$ python -q
>>> import numpy as np
>>> np.set_printoptions(suppress=True, linewidth=100)
>>> def tidy(a):
...     return np.round(a, 2) + 0
... 
>>> rng = np.random.default_rng(4121)
>>> th = np.sort(rng.uniform(-2, 2, 15))
>>> M = np.c_[th, th ** 2, th ** 3] @ np.array([[1, 6, 3], [-6, 9, 6], [6, 5, 8]])
>>> print(tidy(M))
[[-58.43 -11.41 -34.23]
 [-32.98  -5.15 -16.53]
 [-26.08  -3.83 -12.21]
 [-15.68  -2.29  -6.34]
 [ -9.49  -1.71  -3.39]
 [ -5.87  -1.51  -1.96]
 [ -2.82  -1.38  -1.02]
 [  0.05   0.8    0.43]
 [  0.04   1.     0.54]
 [  0.03   1.14   0.62]
 [  0.     1.75   1.  ]
 [ -0.22   9.44   7.  ]
 [ -0.07  12.02   9.31]
 [  9.27  48.97  48.21]
 [ 18.13  70.9   73.6 ]]
>>> vec = np.array([-1, -3, 0])
>>> a = np.maximum(M @ vec, 0)
>>> print(tidy(np.maximum(M @ (3 * vec), 0)))
[277.98 145.28 112.67  67.63  43.86  31.22  20.86   0.     0.     0.     0.     0.     0.     0.
   0.  ]
>>> print(tidy(a))
[92.66 48.43 37.56 22.54 14.62 10.41  6.95  0.    0.    0.    0.    0.    0.    0.    0.  ]
>>> print(tidy(np.maximum(M @ vec, 0) - np.maximum(-M @ vec, 0)))
[  92.66   48.43   37.56   22.54   14.62   10.41    6.95   -2.44   -3.03   -3.46   -5.25  -28.09
  -35.98 -156.18 -230.84]
>>> lab = rng.permutation(3)
>>> other = M[:, lab] * rng.choice([-1, 1], 3)
>>> print(tidy(other))
[[ 34.23 -58.43  11.41]
 [ 16.53 -32.98   5.15]
 [ 12.21 -26.08   3.83]
 [  6.34 -15.68   2.29]
 [  3.39  -9.49   1.71]
 [  1.96  -5.87   1.51]
 [  1.02  -2.82   1.38]
 [ -0.43   0.05  -0.8 ]
 [ -0.54   0.04  -1.  ]
 [ -0.62   0.03  -1.14]
 [ -1.     0.    -1.75]
 [ -7.    -0.22  -9.44]
 [ -9.31  -0.07 -12.02]
 [-48.21   9.27 -48.97]
 [-73.6   18.13 -70.9 ]]
>>> U, _, Vt = np.linalg.svd(M.T @ other)
>>> print(lab)
[2 0 1]
>>> lab = M[:, 0] > np.median(M[:, 0])
>>> r0 = M[lab].mean(axis=0) - M[~lab].mean(axis=0)
>>> print(tidy((((M - M.mean(axis=0)) @ r0 > 0) == lab).mean()))
0.67
>>> print(np.argsort(-np.abs(r0).round(6), kind="stable"))
[2 0 1]
>>> print(((M - M.mean(axis=0)) @ r0 > 0).astype(int))
[0 0 0 0 0 0 0 0 0 0 0 1 1 1 1]
>>> m1 = np.load("x.npy")
>>> print(m1)
[[0 0 0 0 0 0]
 [2 0 0 0 0 0]
 [2 2 0 0 0 0]
 [0 0 0 0 0 0]
 [0 0 2 0 0 0]
 [0 0 2 2 0 0]
 [0 0 0 0 0 0]
 [0 0 0 0 2 0]
 [0 0 0 0 2 2]]
>>> other = np.c_[m1[:, :5] @ np.array([[-4, 3, 5, 3, -5],
...     [0, -4, 1, 3, -3],
...     [-4, 0, 4, 2, -2],
...     [1, -1, -4, -5, 2],
...     [3, -1, -4, 5, -4]]), np.array([3, 1, 0, 2, 0, 1, 3, 2, 1])]
>>> print(other)
[[  0   0   0   0   0   3]
 [ -8   6  10   6 -10   1]
 [ -8  -2  12  12 -16   0]
 [  0   0   0   0   0   2]
 [ -8   0   8   4  -4   0]
 [ -6  -2   0  -6   0   1]
 [  0   0   0   0   0   3]
 [  6  -2  -8  10  -8   2]
 [  6  -2  -8  10  -8   1]]
>>> print(np.linalg.matrix_rank(other))
6
>>> print(tidy(np.linalg.norm(np.linalg.qr(m1)[0].T @ other, axis=0) ** 2 / ((other ** 2).sum(axis=0) + 1e-12)))
[1.   1.   1.   1.   1.   0.24]
>>> print(tidy(np.linalg.lstsq(m1, other[:, 0])[0]))
[-4.  0. -4.  1.  3.  0.]
>>> print(np.linalg.matrix_rank(np.c_[m1, other]))
7
>>> t3 = np.stack([m1, 4 * m1, m1[::-1]])
>>> print(t3.shape)
(3, 9, 6)
>>> print(tidy(np.linalg.norm(t3, axis=(1, 2))))
[ 6. 24.  6.]
>>> print(t3.sum(axis=0))
[[ 0  0  0  0  2  2]
 [10  0  0  0  2  0]
 [10 10  0  0  0  0]
 [ 0  0  2  2  0  0]
 [ 0  0 12  0  0  0]
 [ 0  0 10 10  0  0]
 [ 2  2  0  0  0  0]
 [ 2  0  0  0 10  0]
 [ 0  0  0  0 10 10]]
>>> data = np.load("data.npy")
>>> print(data)
[[ 1 -1 -1  1 -1  1  1 -1]
 [ 1 -1 -1  1  1 -1 -1  1]]
>>> # columns 1 and 2 are equal
>>> data @ data
Traceback (most recent call last):
  File "<python-input-37>", line 1, in <module>
    data @ data
    ~~~~~^~~~~~
ValueError: matmul: Input operand 1 has a mismatch in its core dimension 0, with gufunc signature (n?,k),(k,m?)->(n?,m?) (size 2 is different from 8)
>>> gram = data.T @ data
>>> print(np.diag(gram))
[2 2 2 2 2 2 2 2]
>>> print(np.trace(gram), (data ** 2).sum())
16 16
>>> print(gram)
[[ 2 -2 -2  2  0  0  0  0]
 [-2  2  2 -2  0  0  0  0]
 [-2  2  2 -2  0  0  0  0]
 [ 2 -2 -2  2  0  0  0  0]
 [ 0  0  0  0  2 -2 -2  2]
 [ 0  0  0  0 -2  2  2 -2]
 [ 0  0  0  0 -2  2  2 -2]
 [ 0  0  0  0  2 -2 -2  2]]
>>> vec = np.array([-2, -3, 0, 5, 8, -2, 1, -1])
>>> a = np.maximum(data @ vec, 0)
>>> print(a)
[ 0 14]
>>> print(data.T @ a)
[ 14 -14 -14  14  14 -14 -14  14]
>>> print(np.flatnonzero(a > 1e-9))
[1]
>>> print(np.maximum(data @ (3 * vec), 0))
[ 0 42]
>>> print(data * (a > 1e-9)[:, None])
[[ 0  0  0  0  0  0  0  0]
 [ 1 -1 -1  1  1 -1 -1  1]]
>>> other = data[0, 0] * data[1:] - np.outer(data[1:, 0], data[0])
>>> print(other)
[[ 0  0  0  0  2 -2 -2  2]]
>>> print(data[:, 0] / data[0, 0])
[1. 1.]
>>> W = np.array([[3, 3], [2, 1], [3, 1], [1, 1], [5, 1], [0, 4], [3, 5], [3, 1]])
>>> c = np.array([3, 0])
>>> act = np.maximum(data @ W + c, 0)
>>> print((act > 0).astype(int))
[[0 1]
 [1 0]]
>>> print(act)
[[0 9]
 [7 0]]
>>> print((act > 0).mean(axis=0))
[0.5 0.5]
>>> print(np.linalg.matrix_rank(act))
2
>>> C = np.array([[3, 0, 3], [-3, 1, -2]])
>>> print(W @ C)
[[  0   3   3]
 [  3   1   4]
 [  6   1   7]
 [  0   1   1]
 [ 12   1  13]
 [-12   4  -8]
 [ -6   5  -1]
 [  6   1   7]]
>>> print((act @ C).round(6).argmax(axis=1))
[1 0]
>>> print(act @ C)
[[-27   9 -18]
 [ 21   0  21]]
>>> arr = np.load("layer19.npy")
>>> print(arr)
[[ 3.  4.  5.]
 [ 1.  1.  3.]
 [ 0.  0. -1.]]
>>> U, sig, Vt = np.linalg.svd(arr)
>>> print(tidy(sig))
[7.78 1.24 0.1 ]
>>> other = U[:, :2] @ np.diag(sig[:2]) @ Vt[:2]
>>> print(tidy(other))
[[ 3.01  3.99  5.  ]
 [ 0.95  1.03  3.  ]
 [-0.07  0.05 -0.99]]
>>> print(np.linalg.matrix_rank(arr, rtol=0.05))
2
>>> rk = np.linalg.matrix_rank(other)
>>> print(rk)
2
>>> ns = np.linalg.svd(other)[2][rk:].T
>>> print(tidy(other @ ns))
[[0.]
 [0.]
 [0.]]
>>> print(tidy(ns[:, 0] / ns[np.abs(ns[:, 0]).round(6).argmax(), 0]))
[ 1.   -0.62 -0.1 ]
>>> print(ns.shape)
(3, 1)
>>> print([int(np.linalg.matrix_rank(np.delete(other, i, axis=0))) for i in range(3)])
[2, 2, 2]
>>> print(tidy(ns @ ns.T))
[[ 0.71 -0.45 -0.07]
 [-0.45  0.28  0.05]
 [-0.07  0.05  0.01]]
>>> print(np.allclose(other @ ns, 0))
True
>>> vec = np.array([1, 0, 2])
>>> print(arr * vec)
[[ 3.  0. 10.]
 [ 1.  0.  6.]
 [ 0.  0. -2.]]
>>> print(arr @ (2 * vec))
[26. 14. -4.]
>>> print(arr @ np.eye(3)[2])
[ 5.  3. -1.]
>>> print((arr * vec).sum(axis=1))
[13.  7. -2.]
>>> other = np.linalg.inv(arr)
>>> print((np.abs(other) > 1e-9).astype(int))
[[1 1 1]
 [1 1 1]
 [0 0 1]]
>>> print(arr @ other)
[[1. 0. 0.]
 [0. 1. 0.]
 [0. 0. 1.]]
>>> print(np.allclose(other, arr.T))
False
>>> print(tidy(np.linalg.det(arr) * np.linalg.det(other)))
1.0
>>> vec = np.array([4, 4, 3])
>>> a = np.maximum(arr @ vec, 0)
>>> print(arr * (a > 1e-9)[:, None])
[[ 3.  4.  5.]
 [ 1.  1.  3.]
 [ 0.  0. -0.]]
>>> print(np.flatnonzero(a > 1e-9))
[0 1]
>>> print(arr.T @ a)
[146. 189. 266.]
>>> print(tidy(np.tanh(arr @ vec)))
[ 1.  1. -1.]
>>> print(np.maximum(arr @ vec, 0) - np.maximum(-arr @ vec, 0))
[43. 17. -3.]
>>> X = np.array([[-2, 3, 3], [-1, 2, -3], [0, -2, 3]])
>>> print(X)
[[-2  3  3]
 [-1  2 -3]
 [ 0 -2  3]]
>>> t3 = np.stack([X, 5 * X, X[::-1]])
>>> print((t3 @ X.T).shape)
(3, 3, 3)
>>> print(np.einsum("bij,cij->bc", t3, t3))
[[  49  245   20]
 [ 245 1225  100]
 [  20  100   49]]
>>> print(np.linalg.matrix_rank(t3.reshape(3, -1)))
2
>>> print(t3.sum(axis=0))
[[-12  16  21]
 [ -7  14 -21]
 [ -2  -9  21]]
>>> vec = np.array([2, -3, -3])
>>> y = X @ vec
>>> print(y)
[-22   1  -3]
>>> print(tidy(np.linalg.solve(X, y)))
[ 2. -3. -3.]
>>> print(tidy(np.linalg.solve(X, -3 * y)))
[-6.  9.  9.]
>>> print(tidy(np.linalg.solve(X, X[:, 2])))
[0. 0. 1.]
>>> print(tidy(np.linalg.solve(X.T, X[2])))
[0. 0. 1.]
>>> print(tidy(np.linalg.norm(X, 2)))
5.28
>>> print(X[2] @ X[0])
3
>>> print(np.linalg.norm(X, axis=1).argmax())
0
>>> print(tidy(np.linalg.norm(X[2], 1)), tidy(np.linalg.norm(X[2], np.inf)))
5.0 3.0
>>> print(tidy(np.linalg.norm(X, axis=0)))
[2.24 4.12 5.2 ]
>>> print(tidy(np.linalg.norm(X, axis=1)))
[4.69 3.74 3.61]
>>> print(tidy(np.linalg.norm(X) ** 2 / np.linalg.norm(X, 2) ** 2))
1.76
>>> J = np.load("case5.npy")
>>> print(J)
[[ -0.77  -0.02   8.12]
 [  0.13  -0.71  -2.53]
 [ -1.46  -0.63   7.62]
 [  0.23   0.33  -0.24]
 [  3.11   0.17  -0.31]
 [ -1.26  -0.38  -6.01]
 [  0.16  -0.15   1.12]
 [  1.29   0.04  -7.95]
 [ -1.8   -0.51  22.13]
 [  1.36  -0.16 -17.81]
 [ -0.19  -0.57   5.31]
 [  0.58  -0.26  -0.75]
 [  0.48   0.36   8.85]
 [  2.69  -0.36 -20.19]]
>>> # column 2 is much longer than the rest
>>> other = np.c_[J[:, :1] @ np.array([[-5]]), np.array([4, 3, 3, -5, 0, -4, 4, 4, 1, -4, 5, 1, 2, 5])]
>>> print(tidy(other))
[[  3.85   4.  ]
 [ -0.65   3.  ]
 [  7.3    3.  ]
 [ -1.15  -5.  ]
 [-15.55   0.  ]
 [  6.3   -4.  ]
 [ -0.8    4.  ]
 [ -6.45   4.  ]
 [  9.     1.  ]
 [ -6.8   -4.  ]
 [  0.95   5.  ]
 [ -2.9    1.  ]
 [ -2.4    2.  ]
 [-13.45   5.  ]]
>>> print(tidy(np.linalg.lstsq(J, other[:, 0])[0]))
[-5.  0.  0.]
>>> print(tidy(np.linalg.norm(other - J @ np.linalg.lstsq(J, other)[0], axis=0)))
[ 0.   10.27]
>>> K = np.load("block16.npy")
>>> print(K)
[[ -2.27  27.95  -2.58]
 [ 11.25  10.04  36.74]
 [ 28.78 -10.53 -13.14]
 [ -1.91  17.03 -34.62]
 [ 18.58 -17.3   29.26]
 [ 35.85  17.64  -4.62]
 [-15.09  17.32  -5.93]
 [  6.86 -13.19  -2.03]
 [-14.48   4.94 -16.77]
 [  6.32 -17.62   6.18]
 [-12.99 -39.11   8.23]
 [  8.02 -15.48  -0.44]
 [-15.05  39.39 -18.07]
 [-21.32  -6.3    8.13]
 [ 14.76  11.49 -10.92]
 [ 16.8   13.43  -7.61]]
>>> cen = K - K.mean(axis=0)
>>> U, sig, Vt = np.linalg.svd(cen, full_matrices=False)
>>> print(tidy((sig ** 2).sum() ** 2 / (sig ** 4).sum()))
2.55
>>> print(tidy(sig))
[89.1  65.18 54.01]
>>> print(tidy(sig ** 2 / (sig ** 2).sum()))
[0.53 0.28 0.19]
>>> other = np.array([[7, 5, 8, 9], [7, 2, 4, 0], [4, 9, 9, 8], [8, 1, 7, 3]])
>>> F = np.triu(other)
>>> print(F)
[[7 5 8 9]
 [0 2 4 0]
 [0 0 9 8]
 [0 0 0 3]]
>>> # triangular: eigenvalues sit on the diagonal
>>> Q, R = np.linalg.qr(F)
>>> print(np.allclose(R.T @ R, F.T @ F))
True
>>> print(np.trace(Q @ Q.T))
4.0
>>> Q = F.astype(float).copy()
>>> for j in range(4):
...     Q[:, j] -= Q[:, :j] @ (Q[:, :j].T @ Q[:, j])
...     Q[:, j] /= np.linalg.norm(Q[:, j])
... 
>>> print(Q)
[[1. 0. 0. 0.]
 [0. 1. 0. 0.]
 [0. 0. 1. 0.]
 [0. 0. 0. 1.]]
>>> print(Q.T @ Q)
[[1. 0. 0. 0.]
 [0. 1. 0. 0.]
 [0. 0. 1. 0.]
 [0. 0. 0. 1.]]
>>> print([int(np.linalg.matrix_rank(np.linalg.matrix_power(F, p))) for p in range(1, 5)])
[4, 4, 4, 4]
>>> print(F @ F)
[[ 49  45 148 154]
 [  0   4  44  32]
 [  0   0  81  96]
 [  0   0   0   9]]
>>> vec = np.array([-1, 2, -2, 0])
>>> y = F @ vec
>>> print(y)
[-13  -4 -18   0]
>>> print(tidy(np.linalg.solve(F.T, F[2])))
[0. 0. 1. 0.]
>>> print(tidy(np.linalg.solve(F, y + F[:, 2])))
[-1.  2. -1.  0.]
>>> P = np.triu(np.array([[3, 1, 0, 3], [-3, -1, 1, -2], [1, -1, 3, -1], [-1, -1, 1, -3]]), 1) + np.eye(4)
>>> other = P @ F @ np.linalg.inv(P)
>>> print(tidy(np.linalg.det(other)))
378.0
>>> print(np.poly(other))
[   1.  -21.  149. -411.  378.]
>>> print(np.linalg.matrix_rank(other))
4
